>>> import numpy as np
>>> from numpy import linalg as LA
>>> np.set_printoptions(precision=1, suppress=True, linewidth=120)
>>> other = np.array([[-7, 4, 6, 7, 1],
...     [-1, 8, -8, -2, -6],
...     [3, 6, -9, 9, -3],
...     [-7, 7, 2, -4, 7],
...     [8, 0, 7, 8, 4]])
>>> C = np.array([[0, 1, 7, -1], [-8, 5, 2, -8], [-6, -6, -8, -7], [-7, 6, -9, -8]])
>>> X = np.block([[other, np.array([[-1, -2, 2, -2],
...     [-2, -1, 1, 2],
...     [-2, 2, -2, -1],
...     [1, -2, 0, 2],
...     [1, 0, -2, 0]])], [np.zeros((4, 5)), C]])
>>> X
array([[-7.,  4.,  6.,  7.,  1., -1., -2.,  2., -2.],
       [-1.,  8., -8., -2., -6., -2., -1.,  1.,  2.],
       [ 3.,  6., -9.,  9., -3., -2.,  2., -2., -1.],
       [-7.,  7.,  2., -4.,  7.,  1., -2.,  0.,  2.],
       [ 8.,  0.,  7.,  8.,  4.,  1.,  0., -2.,  0.],
       [ 0.,  0.,  0.,  0.,  0.,  0.,  1.,  7., -1.],
       [ 0.,  0.,  0.,  0.,  0., -8.,  5.,  2., -8.],
       [ 0.,  0.,  0.,  0.,  0., -6., -6., -8., -7.],
       [ 0.,  0.,  0.,  0.,  0., -7.,  6., -9., -8.]])
>>> rng = np.random.default_rng(711)
>>> z = rng.permutation(9)
>>> z
array([7, 4, 3, 1, 2, 5, 6, 8, 0])
>>> other = X[z][:, z]
>>> np.diag(other)
array([-8.,  4., -4.,  8., -9.,  0.,  5., -8., -7.])
>>> np.trace(other)
np.float64(-19.0)
>>> np.allclose(other, X)
False
>>> f = np.array([3, 1, 3, -2, 1, -1, 0, 3, 0])
>>> other = X + np.outer(f, np.eye(9)[7])
>>> other
array([[-7.,  4.,  6.,  7.,  1., -1., -2.,  5., -2.],
       [-1.,  8., -8., -2., -6., -2., -1.,  2.,  2.],
       [ 3.,  6., -9.,  9., -3., -2.,  2.,  1., -1.],
       [-7.,  7.,  2., -4.,  7.,  1., -2., -2.,  2.],
       [ 8.,  0.,  7.,  8.,  4.,  1.,  0., -1.,  0.],
       [ 0.,  0.,  0.,  0.,  0.,  0.,  1.,  6., -1.],
       [ 0.,  0.,  0.,  0.,  0., -8.,  5.,  2., -8.],
       [ 0.,  0.,  0.,  0.,  0., -6., -6., -5., -7.],
       [ 0.,  0.,  0.,  0.,  0., -7.,  6., -9., -8.]])
>>> np.round(LA.det(other) / LA.det(X), 1), np.round(1 + LA.solve(X, f)[7], 1)
(np.float64(0.9), np.float64(0.9))
>>> Q, evecs = LA.qr(X[:, :6])[0], LA.qr(X[:, 6:])[0]
>>> sig = LA.svd(Q.T @ evecs, compute_uv=False)
>>> np.degrees(np.arccos(sig.clip(0, 1)))
array([ 5.4, 60. , 79.2])
>>> (sig > 0.9).sum()
np.int64(1)
>>> sig
array([1. , 0.5, 0.2])
>>> m1 = np.load("case14.npy")
>>> m1
array([[ 2,  0,  0,  0,  0,  0],
       [ 0,  0, -3,  0,  0,  0],
       [ 0,  2,  0,  0,  0,  0],
       [ 0,  0,  0,  0,  2,  0],
       [ 0,  0,  0, -3,  0,  0],
       [ 0,  0,  0,  0,  0,  3]])
>>> LA.norm(m1, axis=0)
array([2., 2., 3., 3., 2., 3.])
>>> m1.T @ m1
array([[4, 0, 0, 0, 0, 0],
       [0, 4, 0, 0, 0, 0],
       [0, 0, 9, 0, 0, 0],
       [0, 0, 0, 9, 0, 0],
       [0, 0, 0, 0, 4, 0],
       [0, 0, 0, 0, 0, 9]])
>>> m1 @ m1.T
array([[4, 0, 0, 0, 0, 0],
       [0, 9, 0, 0, 0, 0],
       [0, 0, 4, 0, 0, 0],
       [0, 0, 0, 4, 0, 0],
       [0, 0, 0, 0, 9, 0],
       [0, 0, 0, 0, 0, 9]])
>>> Q, evecs = LA.qr(m1[:, :5])[0], LA.qr(m1[:, 5:])[0]
>>> sig = LA.svd(Q.T @ evecs, compute_uv=False)
>>> np.degrees(np.arccos(sig.clip(0, 1)))
array([90.])
>>> J = np.load("layer0.npy")
>>> J
array([[ 66., -24.,  -8., -24.],
       [-24.,  11.,   3.,   9.],
       [ -8.,   3.,   3.,   3.],
       [-24.,   9.,   3.,  11.]])
>>> other = J / LA.norm(J, axis=1, keepdims=True)
>>> gram = other @ other.T
>>> np.argwhere(np.triu(np.abs(gram) > 0.95, 1))
array([[0, 1],
       [0, 2],
       [0, 3],
       [1, 2],
       [1, 3],
       [2, 3]])
>>> (np.abs(gram) > 0.9).astype(int)
array([[1, 1, 1, 1],
       [1, 1, 1, 1],
       [1, 1, 1, 1],
       [1, 1, 1, 1]])
>>> round(float(np.degrees(np.arccos(np.clip(gram[1, 3], -1, 1)))), 1)
5.8
>>> LA.norm(other, axis=1)
array([1., 1., 1., 1.])
>>> gram
array([[ 1., -1., -1., -1.],
       [-1.,  1.,  1.,  1.],
       [-1.,  1.,  1.,  1.],
       [-1.,  1.,  1.,  1.]])
>>> other = np.array([[1, 3, 3], [1, 2, 0]])
>>> C = np.kron(other, J)
>>> LA.matrix_rank(C)
np.int64(8)
>>> C
array([[ 66., -24.,  -8., -24., 198., -72., -24., -72., 198., -72., -24., -72.],
       [-24.,  11.,   3.,   9., -72.,  33.,   9.,  27., -72.,  33.,   9.,  27.],
       [ -8.,   3.,   3.,   3., -24.,   9.,   9.,   9., -24.,   9.,   9.,   9.],
       [-24.,   9.,   3.,  11., -72.,  27.,   9.,  33., -72.,  27.,   9.,  33.],
       [ 66., -24.,  -8., -24., 132., -48., -16., -48.,   0.,  -0.,  -0.,  -0.],
       [-24.,  11.,   3.,   9., -48.,  22.,   6.,  18.,  -0.,   0.,   0.,   0.],
       [ -8.,   3.,   3.,   3., -16.,   6.,   6.,   6.,  -0.,   0.,   0.,   0.],
       [-24.,   9.,   3.,  11., -48.,  18.,   6.,  22.,  -0.,   0.,   0.,   0.]])
>>> w, evecs = LA.eigh(J)
>>> np.unique(w.round(6) + 0, return_counts=True)[1]
array([3, 1])
>>> (w > 1e-8).sum(), (w < -1e-8).sum()
(np.int64(4), np.int64(0))
>>> LA.eigvalsh(J + -1 * np.eye(4))
array([ 1.,  1.,  1., 84.])
>>> np.abs(evecs[:, -1])
array([0.9, 0.3, 0.1, 0.3])
>>> np.round(evecs.T @ J @ evecs, 1) + 0
array([[ 2.,  0.,  0.,  0.],
       [ 0.,  2.,  0.,  0.],
       [ 0.,  0.,  2.,  0.],
       [ 0.,  0.,  0., 85.]])
>>> np.round(evecs.T @ evecs, 1) + 0
array([[1., 0., 0., 0.],
       [0., 1., 0., 0.],
       [0., 0., 1., 0.],
       [0., 0., 0., 1.]])
>>> LA.eigvalsh(J @ J)
array([   4.,    4.,    4., 7225.])
>>> vec = np.ones(4)
>>> for _ in range(6):
...     vec = J @ vec
...     vec /= LA.norm(vec)
...     print(round(vec @ J @ vec, 1))
... 
72.1
85.0
85.0
85.0
85.0
85.0
>>> vec
array([ 0.9, -0.3, -0.1, -0.3])
>>> feats = np.eye(10, dtype=int)[rng.permutation(10)] * np.array([3, 3, 0, 1, 0, 1, 1, 0, 3, 3])
>>> feats
array([[0, 0, 0, 0, 0, 1, 0, 0, 0, 0],
       [0, 0, 0, 0, 0, 0, 0, 0, 0, 0],
       [0, 0, 0, 0, 0, 0, 1, 0, 0, 0],
       [3, 0, 0, 0, 0, 0, 0, 0, 0, 0],
       [0, 3, 0, 0, 0, 0, 0, 0, 0, 0],
       [0, 0, 0, 1, 0, 0, 0, 0, 0, 0],
       [0, 0, 0, 0, 0, 0, 0, 0, 0, 0],
       [0, 0, 0, 0, 0, 0, 0, 0, 0, 0],
       [0, 0, 0, 0, 0, 0, 0, 0, 3, 0],
       [0, 0, 0, 0, 0, 0, 0, 0, 0, 3]])
>>> np.unique(feats.round(6), axis=0).shape
(8, 10)
>>> np.abs(np.diag(LA.qr(feats)[1])) > 1e-9
array([ True,  True, False,  True, False,  True, False, False,  True,  True])
>>> round(float(np.trace(LA.pinv(feats) @ feats)), 1)
7.0
>>> np.allclose(feats[:-1].T @ LA.lstsq(feats[:-1].T, feats[-1])[0], feats[-1])
False
>>> vec = np.array([2, 2, -1, 0, -1, 3, -1, -1, -3, 1])
>>> h1 = np.maximum(feats @ vec, 0)
>>> np.maximum(feats @ (3 * vec), 0)
array([ 9,  0,  0, 18, 18,  0,  0,  0,  0,  9])
>>> feats.T @ h1
array([18, 18,  0,  0,  0,  3,  0,  0,  0,  9])
>>> np.maximum(feats @ vec, 0) - np.maximum(-feats @ vec, 0)
array([ 3,  0, -1,  6,  6,  0,  0,  0, -9,  3])
>>> feats * (h1 > 1e-9)[:, None]
array([[0, 0, 0, 0, 0, 1, 0, 0, 0, 0],
       [0, 0, 0, 0, 0, 0, 0, 0, 0, 0],
       [0, 0, 0, 0, 0, 0, 0, 0, 0, 0],
       [3, 0, 0, 0, 0, 0, 0, 0, 0, 0],
       [0, 3, 0, 0, 0, 0, 0, 0, 0, 0],
       [0, 0, 0, 0, 0, 0, 0, 0, 0, 0],
       [0, 0, 0, 0, 0, 0, 0, 0, 0, 0],
       [0, 0, 0, 0, 0, 0, 0, 0, 0, 0],
       [0, 0, 0, 0, 0, 0, 0, 0, 0, 0],
       [0, 0, 0, 0, 0, 0, 0, 0, 0, 3]])
>>> f = np.array([0, 4, 0, -2, -5, 4, 0, -3, 0])
>>> A = f[np.abs(np.subtract.outer(np.arange(9), np.arange(9)))]
>>> A
array([[ 0,  4,  0, -2, -5,  4,  0, -3,  0],
       [ 4,  0,  4,  0, -2, -5,  4,  0, -3],
       [ 0,  4,  0,  4,  0, -2, -5,  4,  0],
       [-2,  0,  4,  0,  4,  0, -2, -5,  4],
       [-5, -2,  0,  4,  0,  4,  0, -2, -5],
       [ 4, -5, -2,  0,  4,  0,  4,  0, -2],
       [ 0,  4, -5, -2,  0,  4,  0,  4,  0],
       [-3,  0,  4, -5, -2,  0,  4,  0,  4],
       [ 0, -3,  0,  4, -5, -2,  0,  4,  0]])
>>> other = m1[0, 0] * m1[1:] - np.outer(m1[1:, 0], m1[0])
>>> other
array([[ 0,  0, -6,  0,  0,  0],
       [ 0,  4,  0,  0,  0,  0],
       [ 0,  0,  0,  0,  4,  0],
       [ 0,  0,  0, -6,  0,  0],
       [ 0,  0,  0,  0,  0,  6]])
>>> np.flatnonzero(~other.round(6).any(axis=1))
array([], dtype=int64)
>>> m1[:, 0] / m1[0, 0]
array([1., 0., 0., 0., 0., 0.])
>>> LA.matrix_rank(other), LA.matrix_rank(m1)
(np.int64(5), np.int64(6))
>>> w, evecs = LA.eigh(A)
>>> vec = np.array([5, 2, 2, 1, 0, 2, 3, 3, 2])
>>> LA.eigvalsh(A[1:, 1:])
array([-12.9, -11.2,  -5.7,   0.8,   2.7,   5.7,   9.9,  10.8])
>>> f = np.array([3, 1, 6])
>>> np.array([np.convolve(row, f, "same") for row in A])
array([[ 12,   4,  18, -17,  -5, -26,  15,  -3, -18],
       [  4,  36,   4,  18, -17,  -5, -26,  15,  -3],
       [ 12,   4,  36,   4,  18, -17,  -5, -26,  24],
       [ -2,   0,   4,  36,   4,  18, -17,  -5, -26],
       [-11, -32,   0,   4,  36,   4,  18, -17, -17],
       [-11,  13, -32,   0,   4,  36,   4,  18,  -2],
       [ 12, -11,  13, -32,   0,   4,  36,   4,  24],
       [ -3,  -6, -11,  13, -32,   0,   4,  36,   4],
       [ -9,  -3,  -6, -11,  13, -32,   0,   4,  24]])
>>> np.cross(A[7, :3], A[3, :3])
array([0, 4, 0])
>>> np.polyval(f, A[7])
array([30,  6, 58, 76, 16,  6, 58,  6, 58])
>>> np.correlate(A[7], A[3], "full")
array([-12,  15,  22, -40,  -3,  20,  24, -40,  22, -40,  -8,  10,  36,   0,   8,   0,  -8])
>>> ang = np.radians(36)
>>> Rm = np.eye(9)
>>> Rm[8, 8] = Rm[2, 2] = np.cos(ang)
>>> Rm[8, 2], Rm[2, 8] = -np.sin(ang), np.sin(ang)
>>> Rm
array([[ 1. ,  0. ,  0. ,  0. ,  0. ,  0. ,  0. ,  0. ,  0. ],
       [ 0. ,  1. ,  0. ,  0. ,  0. ,  0. ,  0. ,  0. ,  0. ],
       [ 0. ,  0. ,  0.8,  0. ,  0. ,  0. ,  0. ,  0. ,  0.6],
       [ 0. ,  0. ,  0. ,  1. ,  0. ,  0. ,  0. ,  0. ,  0. ],
       [ 0. ,  0. ,  0. ,  0. ,  1. ,  0. ,  0. ,  0. ,  0. ],
       [ 0. ,  0. ,  0. ,  0. ,  0. ,  1. ,  0. ,  0. ,  0. ],
       [ 0. ,  0. ,  0. ,  0. ,  0. ,  0. ,  1. ,  0. ,  0. ],
       [ 0. ,  0. ,  0. ,  0. ,  0. ,  0. ,  0. ,  1. ,  0. ],
       [ 0. ,  0. , -0.6,  0. ,  0. ,  0. ,  0. ,  0. ,  0.8]])
>>> other = A @ Rm.T
>>> np.allclose(A @ A.T, other @ other.T)
True
>>> np.allclose(LA.norm(A, axis=1), LA.norm(other, axis=1))
True
>>> round(LA.det(Rm), 1), round(np.trace(Rm), 1)
(np.float64(1.0), np.float64(8.6))
>>> other
array([[ 0. ,  4. ,  0. , -2. , -5. ,  4. ,  0. , -3. ,  0. ],
       [ 4. ,  0. ,  1.5,  0. , -2. , -5. ,  4. ,  0. , -4.8],
       [ 0. ,  4. ,  0. ,  4. ,  0. , -2. , -5. ,  4. ,  0. ],
       [-2. ,  0. ,  5.6,  0. ,  4. ,  0. , -2. , -5. ,  0.9],
       [-5. , -2. , -2.9,  4. ,  0. ,  4. ,  0. , -2. , -4. ],
       [ 4. , -5. , -2.8,  0. ,  4. ,  0. ,  4. ,  0. , -0.4],
       [ 0. ,  4. , -4. , -2. ,  0. ,  4. ,  0. ,  4. ,  2.9],
       [-3. ,  0. ,  5.6, -5. , -2. ,  0. ,  4. ,  0. ,  0.9],
       [ 0. , -3. ,  0. ,  4. , -5. , -2. ,  0. ,  4. ,  0. ]])
>>> mat = np.loadtxt("dump.csv", delimiter=",")
>>> mat
array([[2., 0., 0., 0., 0., 0., 0., 0., 0., 0.],
       [0., 3., 0., 0., 0., 0., 0., 0., 0., 0.],
       [2., 2., 3., 0., 0., 0., 0., 0., 0., 0.],
       [0., 2., 3., 0., 0., 0., 0., 0., 0., 0.],
       [3., 3., 2., 0., 0., 0., 0., 0., 0., 0.],
       [0., 0., 0., 3., 3., 3., 0., 0., 0., 0.],
       [0., 2., 3., 1., 1., 2., 1., 0., 0., 0.],
       [0., 3., 2., 2., 0., 0., 1., 1., 0., 0.],
       [1., 2., 2., 0., 1., 3., 0., 3., 0., 0.],
       [2., 1., 3., 3., 2., 1., 0., 2., 0., 3.]])
>>> np.prod(np.diag(mat)), round(LA.det(mat), 1)
(np.float64(0.0), np.float64(0.0))
>>> mat @ mat
array([[ 4.,  0.,  0.,  0.,  0.,  0.,  0.,  0.,  0.,  0.],
       [ 0.,  9.,  0.,  0.,  0.,  0.,  0.,  0.,  0.,  0.],
       [10., 12.,  9.,  0.,  0.,  0.,  0.,  0.,  0.,  0.],
       [ 6., 12.,  9.,  0.,  0.,  0.,  0.,  0.,  0.,  0.],
       [10., 13.,  6.,  0.,  0.,  0.,  0.,  0.,  0.,  0.],
       [ 9., 15., 15.,  9.,  9.,  9.,  0.,  0.,  0.,  0.],
       [ 9., 19., 17.,  7.,  7.,  8.,  1.,  0.,  0.,  0.],
       [ 4., 22., 17.,  3.,  1.,  2.,  2.,  1.,  0.,  0.],
       [ 9., 22., 14., 15.,  9.,  9.,  3.,  3.,  0.,  0.],
       [22., 30., 35., 16.,  9.,  6.,  2.,  8.,  0.,  9.]])
>>> LA.matrix_rank(mat - mat[0, 0] * np.eye(10))
np.int64(9)
>>> arr = np.loadtxt("a.csv", delimiter=",")
>>> arr
array([[ 1.,  4.,  5.,  4.,  0.,  2.,  2.,  5., 20.],
       [ 3.,  5.,  1.,  2.,  0.,  2.,  2.,  4.,  4.],
       [ 4.,  4.,  0.,  5.,  2.,  0.,  0.,  2.,  0.],
       [ 3.,  3.,  5.,  3.,  3.,  1.,  4.,  4., 20.]])
>>> other = np.array([[4, -5, -1],
...     [5, -4, 2],
...     [4, 1, 4],
...     [3, 1, -4],
...     [1, -4, -1],
...     [-5, -1, 2],
...     [-5, -1, -3],
...     [-1, 0, -1],
...     [3, -1, 3]])
>>> np.einsum("ij->j", arr)
array([11., 16., 11., 14.,  5.,  5.,  8., 15., 44.])
>>> LA.matrix_rank(arr @ other)
np.int64(3)
>>> np.vstack([arr, other.T]).shape
(7, 9)
>>> f, r1 = arr[1], arr[3]
>>> f @ r1
np.float64(141.0)
>>> pr = (f @ r1) / (f @ f) * f
>>> np.outer(f, r1)
array([[  9.,   9.,  15.,   9.,   9.,   3.,  12.,  12.,  60.],
       [ 15.,  15.,  25.,  15.,  15.,   5.,  20.,  20., 100.],
       [  3.,   3.,   5.,   3.,   3.,   1.,   4.,   4.,  20.],
       [  6.,   6.,  10.,   6.,   6.,   2.,   8.,   8.,  40.],
       [  0.,   0.,   0.,   0.,   0.,   0.,   0.,   0.,   0.],
       [  6.,   6.,  10.,   6.,   6.,   2.,   8.,   8.,  40.],
       [  6.,   6.,  10.,   6.,   6.,   2.,   8.,   8.,  40.],
       [ 12.,  12.,  20.,  12.,  12.,   4.,  16.,  16.,  80.],
       [ 12.,  12.,  20.,  12.,  12.,   4.,  16.,  16.,  80.]])
>>> np.round(LA.norm(f + r1) ** 2 + LA.norm(f - r1) ** 2, 1)
np.float64(1146.0)
>>> r1 - pr
array([-2.4, -5.9,  3.2, -0.6,  3. , -2.6,  0.4, -3.1, 12.9])
>>> LA.matrix_rank(np.outer(f, r1))
np.int64(1)
>>> ang = np.radians(30)
>>> Rm = np.eye(9)
>>> Rm[6, 6] = Rm[8, 8] = np.cos(ang)
>>> Rm[6, 8], Rm[8, 6] = -np.sin(ang), np.sin(ang)
>>> Rm
array([[ 1. ,  0. ,  0. ,  0. ,  0. ,  0. ,  0. ,  0. ,  0. ],
       [ 0. ,  1. ,  0. ,  0. ,  0. ,  0. ,  0. ,  0. ,  0. ],
       [ 0. ,  0. ,  1. ,  0. ,  0. ,  0. ,  0. ,  0. ,  0. ],
       [ 0. ,  0. ,  0. ,  1. ,  0. ,  0. ,  0. ,  0. ,  0. ],
       [ 0. ,  0. ,  0. ,  0. ,  1. ,  0. ,  0. ,  0. ,  0. ],
       [ 0. ,  0. ,  0. ,  0. ,  0. ,  1. ,  0. ,  0. ,  0. ],
       [ 0. ,  0. ,  0. ,  0. ,  0. ,  0. ,  0.9,  0. , -0.5],
       [ 0. ,  0. ,  0. ,  0. ,  0. ,  0. ,  0. ,  1. ,  0. ],
       [ 0. ,  0. ,  0. ,  0. ,  0. ,  0. ,  0.5,  0. ,  0.9]])
>>> other = arr @ Rm.T
>>> np.allclose(arr @ arr.T, other @ other.T)
True
>>> np.abs(other - arr).max(axis=0)
array([ 0. ,  0. ,  0. ,  0. ,  0. ,  0. , 10.5,  0. ,  1.7])
>>> other
array([[ 1. ,  4. ,  5. ,  4. ,  0. ,  2. , -8.3,  5. , 18.3],
       [ 3. ,  5. ,  1. ,  2. ,  0. ,  2. , -0.3,  4. ,  4.5],
       [ 4. ,  4. ,  0. ,  5. ,  2. ,  0. ,  0. ,  2. ,  0. ],
       [ 3. ,  3. ,  5. ,  3. ,  3. ,  1. , -6.5,  4. , 19.3]])
